% python3 -q
>>> import numpy as np
>>> np.set_printoptions(suppress=True, linewidth=100)
>>> J = np.loadtxt("mat.csv", delimiter=",")
>>> J
array([[ 0.403,  0.8  ,  0.399, -1.477,  0.604, -1.694],
       [ 0.8  , -0.8  , -0.3  , -1.7  ,  0.7  ,  0.2  ],
       [ 0.6  ,  2.2  ,  0.8  ,  0.3  ,  0.9  ,  0.4  ],
       [ 0.6  , -0.1  ,  1.5  ,  0.9  , -0.1  , -0.9  ],
       [ 2.6  ,  0.6  , -0.2  , -0.6  ,  1.   , -0.2  ],
       [ 0.4  ,  0.8  ,  0.4  , -1.5  ,  0.6  , -1.7  ],
       [ 1.2  , -1.3  ,  2.3  ,  0.6  ,  0.6  , -0.6  ],
       [ 0.2  , -0.5  , -1.2  ,  0.   , -0.3  ,  1.6  ],
       [-0.3  , -1.9  , -1.1  , -0.1  ,  0.5  , -1.7  ]])
>>> np.count_nonzero(J)
np.int64(53)
>>> np.abs(J).max()
np.float64(2.6)
>>> np.linalg.matrix_rank(J)
np.int64(6)
>>> np.round(J.sum(axis=0), 3)
array([ 6.503, -0.2  ,  2.599, -3.577,  4.504, -4.594])
>>> T = np.stack([J, -2 * J, J[::-1]])
>>> np.round(np.linalg.norm(T, axis=(1, 2)), 3)
array([ 7.699, 15.398,  7.699])
>>> np.linalg.matrix_rank(T.reshape(3, -1))
np.int64(2)
>>> (T @ J.T).shape
(3, 9, 9)
>>> np.round(T.sum(axis=0), 3)
array([[-0.703, -2.7  , -1.499,  1.377, -0.104, -0.006],
       [-0.6  ,  0.3  , -0.9  ,  1.7  , -1.   ,  1.4  ],
       [ 0.6  , -3.5  ,  1.5  ,  0.3  , -0.3  , -1.   ],
       [-0.2  ,  0.9  , -1.1  , -2.4  ,  0.7  , -0.8  ],
       [ 0.   ,  0.   ,  0.   ,  0.   ,  0.   ,  0.   ],
       [ 0.2  , -0.9  ,  1.1  ,  2.4  , -0.7  ,  0.8  ],
       [-0.6  ,  3.5  , -1.5  , -0.3  ,  0.3  ,  1.   ],
       [ 0.6  , -0.3  ,  0.9  , -1.7  ,  1.   , -1.4  ],
       [ 0.703,  2.7  ,  1.499, -1.377,  0.104,  0.006]])
>>> np.round(np.einsum("bij,cij->bc", T, T), 3)
array([[  59.278, -118.555,   15.239],
       [-118.555,  237.11 ,  -30.479],
       [  15.239,  -30.479,   59.278]])
